% ipython --no-banner

In [1]: import numpy as np

In [2]: np.set_printoptions(precision=2, suppress=True, linewidth=100)

In [3]: tidy = lambda a: np.round(a, 2) + 0

In [4]: W0 = np.vander(np.arange(4) - 3, 4, increasing=True)

In [5]: W0
Out[5]: 
array([[  1,  -3,   9, -27],
       [  1,  -2,   4,  -8],
       [  1,  -1,   1,  -1],
       [  1,   0,   0,   0]])

In [6]: # row 0 is much longer than the rest

In [7]: print(np.trace(W0))
0

In [8]: tidy(np.linalg.det(W0))
Out[8]: np.float64(12.0)

In [9]: np.allclose(W0 @ W0.T, W0.T @ W0)
Out[9]: False

In [10]: np.allclose(W0, W0.T)
Out[10]: False

In [11]: tidy(np.sort(np.abs(np.linalg.eigvals(W0))))
Out[11]: array([0.74, 0.74, 4.66, 4.66])

In [12]: np.linalg.matrix_power(W0, 4)
Out[12]: 
array([[ 418,  162, -222,  534],
       [ 100,   74, -150,  410],
       [ -10,   54, -154,  450],
       [ -32,   66, -198,  582]])

In [13]: vec = np.array([3, 2, -5, 0])

In [14]: h1 = np.maximum(W0 @ vec, 0)

In [15]: h1
Out[15]: array([0, 0, 0, 3])

In [16]: print(np.maximum(W0 @ (3 * vec), 0))
[0 0 0 9]

In [17]: W0 * (h1 > 1e-9)[:, None]
Out[17]: 
array([[0, 0, 0, 0],
       [0, 0, 0, 0],
       [0, 0, 0, 0],
       [1, 0, 0, 0]])

In [18]: tidy(np.tanh(W0 @ vec))
Out[18]: array([-1., -1., -1.,  1.])

In [19]: np.maximum(W0 @ vec, 0) - np.maximum(-W0 @ vec, 0)
Out[19]: array([-48, -21,  -4,   3])

In [20]: np.flatnonzero(h1 > 1e-9)
Out[20]: array([3])

In [21]: W0.T @ h1
Out[21]: array([3, 0, 0, 0])

In [22]: Q = W0.astype(float).copy()

In [23]: for j in range(4):
    ...:     Q[:, j] -= Q[:, :j] @ (Q[:, :j].T @ Q[:, j])
    ...:     Q[:, j] /= np.linalg.norm(Q[:, j])
    ...: 

In [24]: print(tidy(Q.T @ Q))
[[1. 0. 0. 0.]
 [0. 1. 0. 0.]
 [0. 0. 1. 0.]
 [0. 0. 0. 1.]]

In [25]: print(tidy(Q))
[[ 0.5  -0.67  0.5  -0.22]
 [ 0.5  -0.22 -0.5   0.67]
 [ 0.5   0.22 -0.5  -0.67]
 [ 0.5   0.67  0.5   0.22]]

In [26]: A = np.load("mat.npy")

In [27]: A
Out[27]: 
array([[ 2,  2,  0,  0,  1,  1],
       [ 2,  2,  0,  0,  1,  1],
       [ 4,  4,  0,  0,  2,  2],
       [ 0,  0,  0,  0,  0,  0],
       [-4, -4,  0,  0, -2, -2],
       [ 2,  2,  0,  0,  1,  1],
       [ 4,  4,  0,  0,  2,  2],
       [-4, -4,  0,  0, -2, -2]])

In [28]: # row 1 repeats row 0

In [29]: np.linalg.cond(A) > 100
Out[29]: np.True_

In [30]: tidy(np.linalg.norm(A, 2) / np.linalg.norm(A))
Out[30]: np.float64(1.0)

In [31]: print(np.argsort(-np.linalg.norm(A, axis=0).round(6), kind="stable")[:3])
[0 1 4]

In [32]: np.linalg.matrix_rank(A, rtol=0.1)
Out[32]: np.int64(1)

In [33]: [round(float(x), 2) for x in np.linalg.svd(A, compute_uv=False)[:3]]
Out[33]: [13.78, 0.0, 0.0]

In [34]: Uu, sig, Vh = np.linalg.svd(A, full_matrices=False)

In [35]: tidy(np.abs(Vh[0]))
Out[35]: array([0.63, 0.63, 0.  , 0.  , 0.32, 0.32])

In [36]: tidy(sig / sig[0])
Out[36]: array([1., 0., 0., 0., 0., 0.])

In [37]: np.allclose(Uu * sig @ Vh, A)
Out[37]: True

In [38]: G = A.T @ A

In [39]: print(np.trace(G), (A ** 2).sum())
190 190

In [40]: G
Out[40]: 
array([[76, 76,  0,  0, 38, 38],
       [76, 76,  0,  0, 38, 38],
       [ 0,  0,  0,  0,  0,  0],
       [ 0,  0,  0,  0,  0,  0],
       [38, 38,  0,  0, 19, 19],
       [38, 38,  0,  0, 19, 19]])

In [41]: (A @ A.T).shape
Out[41]: (8, 8)

In [42]: np.allclose(G, G.T)
Out[42]: True

In [43]: tidy(np.linalg.svd(A, compute_uv=False) ** 2)
Out[43]: array([190.,   0.,   0.,   0.,   0.,   0.])

In [44]: tidy(np.linalg.eigvalsh(G)[::-1])
Out[44]: array([190.,   0.,   0.,   0.,   0.,   0.])

In [45]: M = np.load("case3.npy")

In [46]: M
Out[46]: 
array([[1.  , 0.5 , 0.25, 0.12, 0.06],
       [0.5 , 1.  , 0.5 , 0.25, 0.12],
       [0.25, 0.5 , 1.  , 0.5 , 0.25],
       [0.12, 0.25, 0.5 , 1.  , 0.5 ],
       [0.06, 0.12, 0.25, 0.5 , 1.  ]])

In [47]: # equal to its transpose

In [48]: tidy(np.einsum("ij,ji->", M, M))
Out[48]: np.float64(7.44)

In [49]: print(np.kron(np.eye(2, dtype=int), M))
[[1.   0.5  0.25 0.12 0.06 0.   0.   0.   0.   0.  ]
 [0.5  1.   0.5  0.25 0.12 0.   0.   0.   0.   0.  ]
 [0.25 0.5  1.   0.5  0.25 0.   0.   0.   0.   0.  ]
 [0.12 0.25 0.5  1.   0.5  0.   0.   0.   0.   0.  ]
 [0.06 0.12 0.25 0.5  1.   0.   0.   0.   0.   0.  ]
 [0.   0.   0.   0.   0.   1.   0.5  0.25 0.12 0.06]
 [0.   0.   0.   0.   0.   0.5  1.   0.5  0.25 0.12]
 [0.   0.   0.   0.   0.   0.25 0.5  1.   0.5  0.25]
 [0.   0.   0.   0.   0.   0.12 0.25 0.5  1.   0.5 ]
 [0.   0.   0.   0.   0.   0.06 0.12 0.25 0.5  1.  ]]

In [50]: np.einsum("ii->", M)
Out[50]: np.float64(5.0)

In [51]: tidy(np.linalg.det(M.T))
Out[51]: np.float64(0.32)

In [52]: print(tidy(np.poly(M)))
[ 1.   -5.    8.78 -6.86  2.43 -0.32]

In [53]: tidy(np.linalg.eigvals(M))
Out[53]: array([2.26, 1.24, 0.69, 0.45, 0.36])

In [54]: f = np.array([7, -6, -2])

In [55]: print(np.cross(A[4, :3], A[0, :3]))
[0 0 0]

In [56]: np.correlate(A[4], A[0], "full")
Out[56]: array([ -4,  -8,  -4,   0, -10, -20, -10,   0,  -4,  -8,  -4])

In [57]: hat = np.triu(np.array([[-2, 1, 0, 0, -3],
    ...:     [-2, 2, -2, 3, 1],
    ...:     [0, -2, -1, -3, -3],
    ...:     [-2, -3, 2, 3, 1],
    ...:     [-2, -2, 3, 3, 1]]), 1) + np.eye(5)

In [58]: M2 = hat @ M @ np.linalg.inv(hat)

In [59]: tidy(hat @ M - M @ hat)
Out[59]: 
array([[ 0.32, -0.36,  0.75, -2.  ,  0.25],
       [-0.08, -0.63,  1.75,  1.  ,  3.75],
       [-0.54, -1.36, -1.25, -3.  , -1.75],
       [ 0.06,  0.  ,  0.75,  1.25,  1.61],
       [ 0.  , -0.06,  0.24,  0.39,  0.31]])

In [60]: print(tidy(np.poly(M2)))
[ 1.   -5.    8.78 -6.86  2.43 -0.32]

In [61]: np.linalg.matrix_rank(M2)
Out[61]: np.int64(5)

In [62]: print(np.trace(M2), np.trace(M))
5.0 5.0

In [63]: M2 = np.array([[3], [2], [-2]])

In [64]: W2 = np.array([[2, 1, 5, 1]])

In [65]: data = M2 @ W2

In [66]: data
Out[66]: 
array([[  6,   3,  15,   3],
       [  4,   2,  10,   2],
       [ -4,  -2, -10,  -2]])

In [67]: # columns 1 and 3 are equal

In [68]: f = np.array([0, 2])

In [69]: np.polyval(f, data[0])
Out[69]: array([2, 2, 2, 2])

In [70]: np.cross(data[0, :3], data[1, :3])
Out[70]: array([0, 0, 0])

In [71]: np.convolve(data[0], f)
Out[71]: array([ 0, 12,  6, 30,  6])

In [72]: np.correlate(data[0], data[1], "full")
Out[72]: array([ 12,  66,  72, 186,  72,  66,  12])

In [73]: F = np.array([[0, 0, 0, 0, 0, 0, 0, 1],
    ...:     [0, 1, 0, 0, 0, 0, 0, 0],
    ...:     [0, 0, 0, 0, 0, 1, 0, 0],
    ...:     [0, 0, 1, 0, 0, 0, 0, 0],
    ...:     [0, 0, 0, 1, 0, 0, 0, 0],
    ...:     [1, 0, 0, 0, 0, 0, 0, 0],
    ...:     [0, 0, 0, 0, 0, 0, 1, 0],
    ...:     [0, 0, 0, 0, 1, 0, 0, 0]])

In [74]: F
Out[74]: 
array([[0, 0, 0, 0, 0, 0, 0, 1],
       [0, 1, 0, 0, 0, 0, 0, 0],
       [0, 0, 0, 0, 0, 1, 0, 0],
       [0, 0, 1, 0, 0, 0, 0, 0],
       [0, 0, 0, 1, 0, 0, 0, 0],
       [1, 0, 0, 0, 0, 0, 0, 0],
       [0, 0, 0, 0, 0, 0, 1, 0],
       [0, 0, 0, 0, 1, 0, 0, 0]])

In [75]: W = np.array([[-5, 4, -9, 0],
    ...:     [-2, 3, 2, -3],
    ...:     [2, 5, -5, 0],
    ...:     [-3, -1, 0, -9],
    ...:     [-1, -9, -8, -6],
    ...:     [8, 2, 2, -6],
    ...:     [8, 8, -8, 6],
    ...:     [3, 2, -6, -6]])

In [76]: b = np.array([2, 2, 1, 1])

In [77]: act = np.maximum(F @ W + b, 0)

In [78]: np.linalg.matrix_rank(act)
Out[78]: np.int64(4)

In [79]: (act > 0).astype(int)
Out[79]: 
array([[1, 1, 0, 0],
       [0, 1, 1, 0],
       [1, 1, 1, 0],
       [1, 1, 0, 1],
       [0, 1, 1, 0],
       [0, 1, 0, 1],
       [1, 1, 0, 1],
       [1, 0, 0, 0]])

In [80]: W2 = np.array([[-1, -2], [-1, 2], [0, 1], [2, 2]])

In [81]: act @ W2
Out[81]: 
array([[ -9,  -2],
       [ -5,  13],
       [-14,  -9],
       [ -9,   8],
       [ -1,   3],
       [ -4,  14],
       [ -6,  14],
       [ -1,  -2]])
